In [1]: import numpy as np

In [2]: from numpy import linalg as LA

In [3]: np.set_printoptions(precision=2, suppress=True, linewidth=120, floatmode="fixed")

In [4]: tidy = lambda a: np.round(a, 2) + 0

In [5]: m1 = np.array([[4.0, 1.0, 0.0], [0.0, 4.0, 1.0], [0.0, 0.0, 4.0]])

In [6]: # triangular, det is the product of the diagonal

In [7]: ev, evecs = LA.eig(m1)

In [8]: tidy(np.sort(LA.eigvals(m1.T)))
Out[8]: array([4.00, 4.00, 4.00])

In [9]: ev
Out[9]: array([4.00, 4.00, 4.00])

In [10]: f = np.array([2, 2, -3])

In [11]: np.array([np.convolve(row, f, "same") for row in m1])
Out[11]: 
array([[ 10.00, -10.00,  -3.00],
       [  8.00,  10.00, -10.00],
       [  0.00,   8.00,   8.00]])

In [12]: np.cross(m1[1, :3], m1[0, :3])
Out[12]: array([ -1.00,   4.00, -16.00])

In [13]: np.convolve(m1[1], f)
Out[13]: array([  0.00,   8.00,  10.00, -10.00,  -3.00])

In [14]: G = m1.T @ m1

In [15]: tidy(LA.svd(m1, compute_uv=False) ** 2)
Out[15]: array([22.43, 16.50, 11.06])

In [16]: tidy(LA.eigvalsh(G)[::-1])
Out[16]: array([22.43, 16.50, 11.06])

In [17]: LA.matrix_rank(G)
Out[17]: np.int64(3)

In [18]: (m1 @ m1.T).shape
Out[18]: (3, 3)

In [19]: np.diag(G)
Out[19]: array([16.00, 17.00, 17.00])

In [20]: G
Out[20]: 
array([[16.00,  4.00,  0.00],
       [ 4.00, 17.00,  4.00],
       [ 0.00,  4.00, 17.00]])

In [21]: np.allclose(G, G.T)
Out[21]: True

In [22]: np.trace(G), (m1 ** 2).sum()
Out[22]: (np.float64(50.0), np.float64(50.0))

In [23]: tidy(LA.det(G.T))
Out[23]: np.float64(4096.0)

In [24]: np.einsum("ij,ji->", G, G)
Out[24]: np.float64(898.0)

In [25]: tidy(LA.eigvals(G))
Out[25]: array([11.06, 16.50, 22.43])

In [26]: tidy(LA.det(G[::-1]))
Out[26]: np.float64(-4096.0)

In [27]: np.kron(np.eye(2, dtype=int), G)
Out[27]: 
array([[16.00,  4.00,  0.00,  0.00,  0.00,  0.00],
       [ 4.00, 17.00,  4.00,  0.00,  0.00,  0.00],
       [ 0.00,  4.00, 17.00,  0.00,  0.00,  0.00],
       [ 0.00,  0.00,  0.00, 16.00,  4.00,  0.00],
       [ 0.00,  0.00,  0.00,  4.00, 17.00,  4.00],
       [ 0.00,  0.00,  0.00,  0.00,  4.00, 17.00]])

In [28]: Z = np.array([[-2, -1, 1], [1, -2, 1], [0, -1, 1]])

In [29]: rng = np.random.default_rng(54)

In [30]: K = (rng.random((18, 3)) < 0.25) @ Z

In [31]: K
Out[31]: 
array([[-2, -2,  2],
       [ 1, -2,  1],
       [ 1, -2,  1],
       [ 0,  0,  0],
       [-1, -3,  2],
       [ 0,  0,  0],
       [-2, -1,  1],
       [ 1, -3,  2],
       [ 0,  0,  0],
       [ 0, -1,  1],
       [-2, -1,  1],
       [-1, -4,  3],
       [-2, -1,  1],
       [-2, -1,  1],
       [ 0,  0,  0],
       [ 1, -3,  2],
       [ 0,  0,  0],
       [ 0, -1,  1]])

In [32]: # row 2 repeats row 1

In [33]: P = K @ LA.solve(K.T @ K, K.T)

In [34]: tidy(np.diag(P))
Out[34]: array([0.32, 0.23, 0.23, 0.00, 0.32, 0.00, 0.16, 0.25, 0.00, 0.23, 0.16, 0.27, 0.16, 0.16, 0.00, 0.25, 0.00, 0.23])

In [35]: LA.matrix_rank(np.eye(18) - P)
Out[35]: np.int64(15)

In [36]: np.allclose(P @ P, P)
Out[36]: True

In [37]: tidy(LA.eigvalsh(P))
Out[37]: array([0.00, 0.00, 0.00, 0.00, 0.00, 0.00, 0.00, 0.00, 0.00, 0.00, 0.00, 0.00, 0.00, 0.00, 0.00, 1.00, 1.00, 1.00])

In [38]: def softmax(z):
    ...:     e = np.exp(z - z.max(axis=-1, keepdims=True))
    ...:     return e / e.sum(axis=-1, keepdims=True)
    ...: 

In [39]: tidy(softmax(10 * K[11]))
Out[39]: array([0.00, 0.00, 1.00])

In [40]: tidy(softmax(K[11] + 2))
Out[40]: array([0.02, 0.00, 0.98])

In [41]: att = K @ K.T / np.sqrt(3)

In [42]: softmax(att).round(6).argmax(axis=1)
Out[42]: array([11, 11, 11,  0, 11,  0, 11, 11,  0, 11, 11, 11, 11, 11,  0, 11,  0, 11])

In [43]: tidy(softmax(att)[11] @ K)
Out[43]: array([-0.98, -3.97,  2.97])

In [44]: Xc = (K - K.mean(axis=0)) / K.std(axis=0)

In [45]: np.argwhere(np.abs(Xc) > 2)
Out[45]: 
array([[11,  1],
       [11,  2]])

In [46]: tidy(Xc.std(axis=0))
Out[46]: array([1.00, 1.00, 1.00])

In [47]: b = LA.lstsq(np.delete(Xc, 0, axis=1), Xc[:, 0])[0]

In [48]: tidy(b)
Out[48]: array([-2.61, -2.64])

In [49]: E = np.array([[39.0, -36.0, 18.0], [-36.0, 39.0, -18.0], [18.0, -18.0, 12.0]])

In [50]: # equal to its transpose

In [51]: vec = np.ones(3)

In [52]: for _ in range(4):
    ...:     vec = E @ vec
    ...:     vec /= LA.norm(vec)
    ...:     print(round(vec @ E @ vec, 2))
    ...: 
81.4
84.0
84.0
84.0

In [53]: tidy(LA.eigvalsh(E)[-1])
Out[53]: np.float64(84.0)
